In [1]: import numpy as np

In [2]: from numpy import linalg as LA

In [3]: np.set_printoptions(precision=3, suppress=True, linewidth=160)

In [4]: Y = np.array([[1, 2, 2, 1, 1, 0, 1, 3, 1, 0, 2, 1, 1],
   ...:     [2, 3, 0, 0, 3, 2, 3, 1, 0, 3, 0, 1, 3],
   ...:     [0, 3, 3, 1, 0, 2, 0, 3, 1, 3, 3, 0, 0],
   ...:     [1, 0, 0, 1, 2, 2, 2, 2, 0, 1, 3, 1, 3],
   ...:     [1, 1, 3, 1, 1, 3, 0, 0, 0, 1, 1, 1, 2],
   ...:     [0, 0, 2, 3, 3, 1, 1, 0, 2, 2, 2, 0, 2],
   ...:     [1, 0, 2, 0, 0, 2, 1, 2, 2, 0, 1, 0, 1],
   ...:     [0, 1, 3, 1, 3, 2, 2, 2, 1, 2, 2, 2, 0],
   ...:     [1, 0, 3, 3, 3, 1, 3, 1, 1, 0, 0, 1, 1],
   ...:     [1, 1, 3, 2, 0, 2, 1, 2, 0, 0, 3, 3, 1],
   ...:     [1, 1, 0, 2, 3, 1, 1, 3, 3, 3, 3, 1, 3],
   ...:     [2, 2, 2, 0, 3, 3, 3, 0, 0, 1, 2, 2, 0],
   ...:     [1, 0, 2, 3, 1, 1, 1, 1, 0, 1, 3, 2, 1]])

In [5]: mat = Y + Y.T

In [6]: mat
Out[6]: 
array([[2, 4, 2, 2, 2, 0, 2, 3, 2, 1, 3, 3, 2],
       [4, 6, 3, 0, 4, 2, 3, 2, 0, 4, 1, 3, 3],
       [2, 3, 6, 1, 3, 4, 2, 6, 4, 6, 3, 2, 2],
       [2, 0, 1, 2, 3, 5, 2, 3, 3, 3, 5, 1, 6],
       [2, 4, 3, 3, 2, 6, 0, 3, 3, 1, 4, 4, 3],
       [0, 2, 4, 5, 6, 2, 3, 2, 3, 4, 3, 3, 3],
       [2, 3, 2, 2, 0, 3, 2, 4, 5, 1, 2, 3, 2],
       [3, 2, 6, 3, 3, 2, 4, 4, 2, 4, 5, 2, 1],
       [2, 0, 4, 3, 3, 3, 5, 2, 2, 0, 3, 1, 1],
       [1, 4, 6, 3, 1, 4, 1, 4, 0, 0, 6, 4, 2],
       [3, 1, 3, 5, 4, 3, 2, 5, 3, 6, 6, 3, 6],
       [3, 3, 2, 1, 4, 3, 3, 2, 1, 4, 3, 4, 2],
       [2, 3, 2, 6, 3, 3, 2, 1, 1, 2, 6, 2, 2]])

In [7]: # equal to its transpose

In [8]: vals, vecs = LA.eigh(mat)

In [9]: (vals > 1e-8).sum(), (vals < -1e-8).sum()
Out[9]: (np.int64(7), np.int64(6))

In [10]: np.abs(vecs[:, -1]).round(6).argmax()
Out[10]: np.int64(10)

In [11]: np.unique(vals.round(6) + 0, return_counts=True)[1]
Out[11]: array([1, 1, 1, 1, 1, 1, 1, 1, 1, 1, 1, 1, 1])

In [12]: np.round(vals.sum(), 3), np.trace(mat)
Out[12]: (np.float64(40.0), np.int64(40))

In [13]: np.abs(vecs[:, -1])
Out[13]: array([0.203, 0.248, 0.33 , 0.27 , 0.284, 0.297, 0.22 , 0.309, 0.214, 0.284, 0.375, 0.255, 0.265])

In [14]: round(LA.eigvalsh(mat).min(), 3)
Out[14]: np.float64(-8.367)

In [15]: np.all(LA.eigvalsh(mat) > 0)
Out[15]: np.False_

In [16]: Y = LA.inv(mat)

In [17]: round(LA.slogdet(mat)[0], 3)
Out[17]: np.float64(1.0)

In [18]: np.round(LA.det(mat) * LA.det(Y), 3)
Out[18]: np.float64(1.0)

In [19]: round(LA.cond(mat), 3)
Out[19]: np.float64(68.664)

In [20]: X = np.loadtxt("dump.csv", delimiter=",")

In [21]: X
Out[21]: 
array([[-2.,  1., -3., -1., -1.,  3.,  2.,  3.,  0.,  0.,  1.],
       [-1., -2.,  0.,  1., -3., -2., -2., -1.,  2.,  0.,  5.],
       [-3.,  2.,  1., -2., -2., -2.,  2.,  0.,  0.,  0.,  5.],
       [-2.,  3., -3.,  3.,  2., -3.,  1.,  1.,  3., -2.,  0.],
       [-1., -3., -3.,  0.,  3., -1., -3.,  2.,  2.,  1.,  5.],
       [ 3., -2.,  1.,  0., -2., -2., -1., -3., -3., -1., -2.],
       [-2.,  3., -3.,  1.,  0., -2.,  0.,  2.,  0., -3.,  2.],
       [-2., -1.,  2., -2.,  2., -3., -1.,  1.,  2., -3., -1.],
       [ 3., -1.,  2., -2.,  1.,  0.,  3.,  1.,  2., -1., -1.],
       [-2., -2.,  2.,  1.,  2.,  0., -1.,  1., -2.,  0.,  5.],
       [ 0.,  0.,  0.,  0.,  0.,  0.,  0.,  0.,  0.,  0.,  1.]])

In [22]: vals, vecs = LA.eigh(mat)

In [23]: vec = np.array([2, 0, -2, -3, -3, -3, 2, 1, 1, 0, -2, 2, 2])

In [24]: LA.eigvalsh(mat[1:, 1:])
Out[24]: array([-8.292, -7.357, -4.301, -2.53 , -0.739, -0.162,  2.177,  2.862,  5.012,  6.733,  8.376, 36.223])

In [25]: q, r_ = LA.qr(X)

In [26]: np.round(q @ r_, 3) + 0
Out[26]: 
array([[-2.,  1., -3., -1., -1.,  3.,  2.,  3.,  0.,  0.,  1.],
       [-1., -2.,  0.,  1., -3., -2., -2., -1.,  2.,  0.,  5.],
       [-3.,  2.,  1., -2., -2., -2.,  2.,  0.,  0.,  0.,  5.],
       [-2.,  3., -3.,  3.,  2., -3.,  1.,  1.,  3., -2.,  0.],
       [-1., -3., -3.,  0.,  3., -1., -3.,  2.,  2.,  1.,  5.],
       [ 3., -2.,  1.,  0., -2., -2., -1., -3., -3., -1., -2.],
       [-2.,  3., -3.,  1.,  0., -2.,  0.,  2.,  0., -3.,  2.],
       [-2., -1.,  2., -2.,  2., -3., -1.,  1.,  2., -3., -1.],
       [ 3., -1.,  2., -2.,  1.,  0.,  3.,  1.,  2., -1., -1.],
       [-2., -2.,  2.,  1.,  2.,  0., -1.,  1., -2.,  0.,  5.],
       [ 0.,  0.,  0.,  0.,  0.,  0.,  0.,  0.,  0.,  0.,  1.]])

In [27]: np.abs(np.diag(r_))
Out[27]: array([7.   , 6.276, 6.191, 4.377, 6.034, 6.097, 3.039, 1.771, 4.501, 2.07 , 1.   ])

In [28]: np.allclose(r_.T @ r_, X.T @ X)
Out[28]: True

In [29]: q.shape, r_.shape
Out[29]: ((11, 11), (11, 11))
